% python3 -q
>>> import numpy as np
>>> np.set_printoptions(precision=1, suppress=True, linewidth=100)
>>> rng = np.random.default_rng(240)
>>> J = np.array([[3, 3, 2, 2, 2, 0, 0, 0, 2, 3, 0, 2],
...     [2, 3, 3, 3, 2, 3, 2, 2, 1, 1, 0, 0],
...     [0, 1, 3, 0, 0, 1, 1, 1, 1, 0, 1, 3],
...     [0, 1, 2, 2, 0, 3, 3, 3, 3, 0, 3, 0],
...     [0, 1, 2, 3, 2, 3, 2, 3, 0, 3, 3, 0],
...     [2, 3, 2, 2, 3, 2, 3, 3, 1, 3, 0, 0],
...     [1, 2, 0, 2, 3, 3, 0, 2, 2, 2, 3, 0],
...     [0, 1, 3, 2, 2, 3, 0, 1, 3, 0, 2, 0],
...     [2, 3, 2, 3, 1, 0, 2, 0, 0, 1, 3, 3],
...     [0, 2, 3, 2, 3, 0, 3, 2, 3, 3, 0, 2],
...     [1, 3, 0, 1, 2, 1, 2, 1, 0, 1, 0, 2],
...     [1, 1, 2, 0, 2, 0, 0, 2, 3, 0, 2, 1]]) * (rng.random((12, 12)) < 0.3)
>>> J
array([[0, 3, 2, 0, 0, 0, 0, 0, 0, 0, 0, 2],
       [0, 0, 0, 0, 0, 0, 2, 0, 0, 0, 0, 0],
       [0, 0, 0, 0, 0, 1, 0, 0, 1, 0, 1, 0],
       [0, 0, 0, 0, 0, 0, 3, 0, 0, 0, 0, 0],
       [0, 0, 0, 0, 0, 0, 2, 0, 0, 0, 0, 0],
       [0, 0, 0, 0, 3, 0, 0, 0, 1, 3, 0, 0],
       [0, 2, 0, 0, 0, 0, 0, 0, 2, 0, 0, 0],
       [0, 1, 0, 0, 0, 0, 0, 0, 0, 0, 0, 0],
       [2, 0, 0, 0, 0, 0, 0, 0, 0, 1, 3, 0],
       [0, 2, 0, 0, 0, 0, 0, 0, 3, 0, 0, 0],
       [1, 0, 0, 1, 2, 0, 0, 1, 0, 1, 0, 0],
       [0, 0, 0, 0, 0, 0, 0, 2, 0, 0, 0, 0]])
>>> # column 11 repeats column 2
>>> left, s, Vh = np.linalg.svd(J)
>>> s.round(1) + 0
array([5.5, 4.9, 4.1, 3.6, 3.3, 2.3, 1.3, 1.1, 0.6, 0. , 0. , 0. ])
>>> np.argmax(s[:-1] / (s[1:] + 1e-6)) + 1
np.int64(9)
>>> Y = left[:, :9] @ np.diag(s[:9]) @ Vh[:9]
>>> np.round(np.linalg.norm(J - Y, 2), 1), np.round(s[9], 1)
(np.float64(0.0), np.float64(0.0))
>>> round(np.abs(J - Y).max(), 1)
np.float64(0.0)
>>> Y.round(1) + 0
array([[0., 3., 2., 0., 0., 0., 0., 0., 0., 0., 0., 2.],
       [0., 0., 0., 0., 0., 0., 2., 0., 0., 0., 0., 0.],
       [0., 0., 0., 0., 0., 1., 0., 0., 1., 0., 1., 0.],
       [0., 0., 0., 0., 0., 0., 3., 0., 0., 0., 0., 0.],
       [0., 0., 0., 0., 0., 0., 2., 0., 0., 0., 0., 0.],
       [0., 0., 0., 0., 3., 0., 0., 0., 1., 3., 0., 0.],
       [0., 2., 0., 0., 0., 0., 0., 0., 2., 0., 0., 0.],
       [0., 1., 0., 0., 0., 0., 0., 0., 0., 0., 0., 0.],
       [2., 0., 0., 0., 0., 0., 0., 0., 0., 1., 3., 0.],
       [0., 2., 0., 0., 0., 0., 0., 0., 3., 0., 0., 0.],
       [1., 0., 0., 1., 2., 0., 0., 1., 0., 1., 0., 0.],
       [0., 0., 0., 0., 0., 0., 0., 2., 0., 0., 0., 0.]])
>>> M = np.loadtxt("test7.csv", delimiter=",")
>>> M
array([[-1.,  0.,  1.,  2.,  3.,  4.,  5.,  6.,  7.,  8.],
       [ 9., 10., 11., 12., 13., 14., 15., 16., 17., 18.],
       [19., 20., 21., 22., 23., 24., 25., 26., 27., 28.],
       [29., 30., 31., 32., 33., 34., 35., 36., 37., 38.],
       [39., 40., 41., 42., 43., 44., 45., 46., 47., 48.],
       [49., 50., 51., 52., 53., 54., 55., 56., 57., 58.],
       [59., 60., 61., 62., 63., 64., 65., 66., 67., 68.],
       [69., 70., 71., 72., 73., 74., 75., 76., 77., 78.],
       [79., 80., 81., 82., 83., 84., 85., 86., 87., 88.]])
>>> # null space of dimension 8
>>> r = np.linalg.matrix_rank(M)
>>> r
np.int64(2)
>>> N = np.linalg.svd(M)[2][r:].T
>>> [int(np.linalg.matrix_rank(M[:i])) for i in range(1, len(M) + 1)]
[1, 2, 2, 2, 2, 2, 2, 2, 2]
>>> np.round(N @ N.T, 1) + 0
array([[ 0.7, -0.3, -0.2, -0.2, -0.1, -0.1,  0. ,  0. ,  0.1,  0.1],
       [-0.3,  0.8, -0.2, -0.2, -0.1, -0.1,  0. ,  0. ,  0. ,  0.1],
       [-0.2, -0.2,  0.8, -0.1, -0.1, -0.1, -0.1,  0. ,  0. ,  0. ],
       [-0.2, -0.2, -0.1,  0.9, -0.1, -0.1, -0.1, -0.1,  0. ,  0. ],
       [-0.1, -0.1, -0.1, -0.1,  0.9, -0.1, -0.1, -0.1, -0.1, -0.1],
       [-0.1, -0.1, -0.1, -0.1, -0.1,  0.9, -0.1, -0.1, -0.1, -0.1],
       [ 0. ,  0. , -0.1, -0.1, -0.1, -0.1,  0.9, -0.1, -0.2, -0.2],
       [ 0. ,  0. ,  0. , -0.1, -0.1, -0.1, -0.1,  0.8, -0.2, -0.2],
       [ 0.1,  0. ,  0. ,  0. , -0.1, -0.1, -0.2, -0.2,  0.8, -0.3],
       [ 0.1,  0.1,  0. ,  0. , -0.1, -0.1, -0.2, -0.2, -0.3,  0.7]])
>>> vec = np.array([1, 1, 0, 5, 5, 5, 3, 4, 2, 2])
>>> np.linalg.norm(M @ vec) <= np.linalg.norm(M, 2) * np.linalg.norm(vec) + 1e-9
np.True_
>>> np.sign((M @ vec).round(6))
array([1., 1., 1., 1., 1., 1., 1., 1., 1.])
>>> M * vec
array([[ -1.,   0.,   0.,  10.,  15.,  20.,  15.,  24.,  14.,  16.],
       [  9.,  10.,   0.,  60.,  65.,  70.,  45.,  64.,  34.,  36.],
       [ 19.,  20.,   0., 110., 115., 120.,  75., 104.,  54.,  56.],
       [ 29.,  30.,   0., 160., 165., 170., 105., 144.,  74.,  76.],
       [ 39.,  40.,   0., 210., 215., 220., 135., 184.,  94.,  96.],
       [ 49.,  50.,   0., 260., 265., 270., 165., 224., 114., 116.],
       [ 59.,  60.,   0., 310., 315., 320., 195., 264., 134., 136.],
       [ 69.,  70.,   0., 360., 365., 370., 225., 304., 154., 156.],
       [ 79.,  80.,   0., 410., 415., 420., 255., 344., 174., 176.]])
>>> np.einsum("ij,j->i", M, vec)
array([ 113.,  393.,  673.,  953., 1233., 1513., 1793., 2073., 2353.])
>>> (M @ vec).argmax()
np.int64(8)
>>> (M * vec).sum(axis=1)
array([ 113.,  393.,  673.,  953., 1233., 1513., 1793., 2073., 2353.])
>>> left, s, Vh = np.linalg.svd(M)
>>> evecs = Vh[:(s > 1e-8).sum()]
>>> vec = M[2] + 2 * M[6] + rng.integers(2) * np.eye(10)[6]
>>> vec
array([137., 140., 143., 146., 149., 152., 155., 158., 161., 164.])
>>> np.round(evecs.T @ evecs, 1) + 0
array([[ 0.3,  0.3,  0.2,  0.2,  0.1,  0.1,  0. ,  0. , -0.1, -0.1],
       [ 0.3,  0.2,  0.2,  0.2,  0.1,  0.1,  0. ,  0. ,  0. , -0.1],
       [ 0.2,  0.2,  0.2,  0.1,  0.1,  0.1,  0.1,  0. ,  0. ,  0. ],
       [ 0.2,  0.2,  0.1,  0.1,  0.1,  0.1,  0.1,  0.1,  0. ,  0. ],
       [ 0.1,  0.1,  0.1,  0.1,  0.1,  0.1,  0.1,  0.1,  0.1,  0.1],
       [ 0.1,  0.1,  0.1,  0.1,  0.1,  0.1,  0.1,  0.1,  0.1,  0.1],
       [ 0. ,  0. ,  0.1,  0.1,  0.1,  0.1,  0.1,  0.1,  0.2,  0.2],
       [ 0. ,  0. ,  0. ,  0.1,  0.1,  0.1,  0.1,  0.2,  0.2,  0.2],
       [-0.1,  0. ,  0. ,  0. ,  0.1,  0.1,  0.2,  0.2,  0.2,  0.3],
       [-0.1, -0.1,  0. ,  0. ,  0.1,  0.1,  0.2,  0.2,  0.3,  0.3]])
>>> round(np.linalg.norm(vec - evecs.T @ evecs @ vec), 1)
np.float64(0.0)
>>> np.diag(evecs.T @ evecs)
array([0.3, 0.2, 0.2, 0.1, 0.1, 0.1, 0.1, 0.2, 0.2, 0.3])
>>> np.linalg.matrix_rank(M, rtol=0.1)
np.int64(1)
>>> np.linalg.cond(M) > 100
np.True_
>>> round(np.linalg.norm(M, 2) / np.linalg.norm(M), 1)
np.float64(1.0)
>>> [round(float(x), 1) for x in np.linalg.svd(M, compute_uv=False)[:3]]
[480.5, 13.9, 0.0]
>>> mat = np.array([[1, 0, 1, 0, 0],
...     [0, 0, 0, 0, 0],
...     [1, 0, 1, 0, 0],
...     [-3, 0, -3, 0, 0],
...     [0, 0, 0, 0, 0],
...     [0, 0, 0, 0, 0]])
>>> # null space of dimension 4
>>> left, s, Vh = np.linalg.svd(mat)
>>> np.argmax(s[:-1] / (s[1:] + 1e-6)) + 1
np.int64(1)
>>> s.round(1) + 0
array([4.7, 0. , 0. , 0. , 0. ])
>>> Y = left[:, :1] @ np.diag(s[:1]) @ Vh[:1]
>>> Y
array([[ 1.,  0.,  1.,  0.,  0.],
       [ 0.,  0.,  0.,  0.,  0.],
       [ 1.,  0.,  1.,  0.,  0.],
       [-3.,  0., -3.,  0.,  0.],
       [ 0.,  0.,  0.,  0.,  0.],
       [ 0.,  0.,  0.,  0.,  0.]])
>>> np.linalg.matrix_rank(Y)
np.int64(1)
>>> round(float(np.abs(mat - Y).max()), 1)
0.0
>>> left, s, Vh = np.linalg.svd(mat)
>>> evecs = Vh[:(s > 1e-8).sum()]
>>> vec = mat[4] + 3 * mat[3] + rng.integers(2) * np.eye(5)[4]
>>> vec
array([-9.,  0., -9.,  0.,  1.])
>>> evecs.T @ evecs
array([[0.5, 0. , 0.5, 0. , 0. ],
       [0. , 0. , 0. , 0. , 0. ],
       [0.5, 0. , 0.5, 0. , 0. ],
       [0. , 0. , 0. , 0. , 0. ],
       [0. , 0. , 0. , 0. , 0. ]])
>>> np.round(np.linalg.norm(vec - evecs.T @ evecs @ vec), 1)
np.float64(1.0)
>>> np.diag(evecs.T @ evecs)
array([0.5, 0. , 0.5, 0. , 0. ])
>>> E = np.load("layer2.npy")
>>> E
array([[ 1.,  0.,  0.,  0.],
       [ 0.,  0., -2.,  0.],
       [ 0., -1.,  0., -2.],
       [ 0., -1.,  2.,  2.]])
>>> # splits into 2 blocks
>>> idx = rng.permutation(4)
>>> Y = E[:, idx] * rng.choice([-1, 1], 4)
>>> Y
array([[-1., -0., -0., -0.],
       [-0., -0., -0.,  2.],
       [-0.,  1.,  2., -0.],
       [-0.,  1., -2., -2.]])
>>> left, _, Vh = np.linalg.svd(E.T @ Y)
>>> np.round(left @ Vh, 1) + 0
array([[-1.,  0.,  0.,  0.],
       [ 0., -1.,  0.,  0.],
       [ 0.,  0.,  0., -1.],
       [ 0.,  0., -1.,  0.]])
>>> idx
array([0, 1, 3, 2])
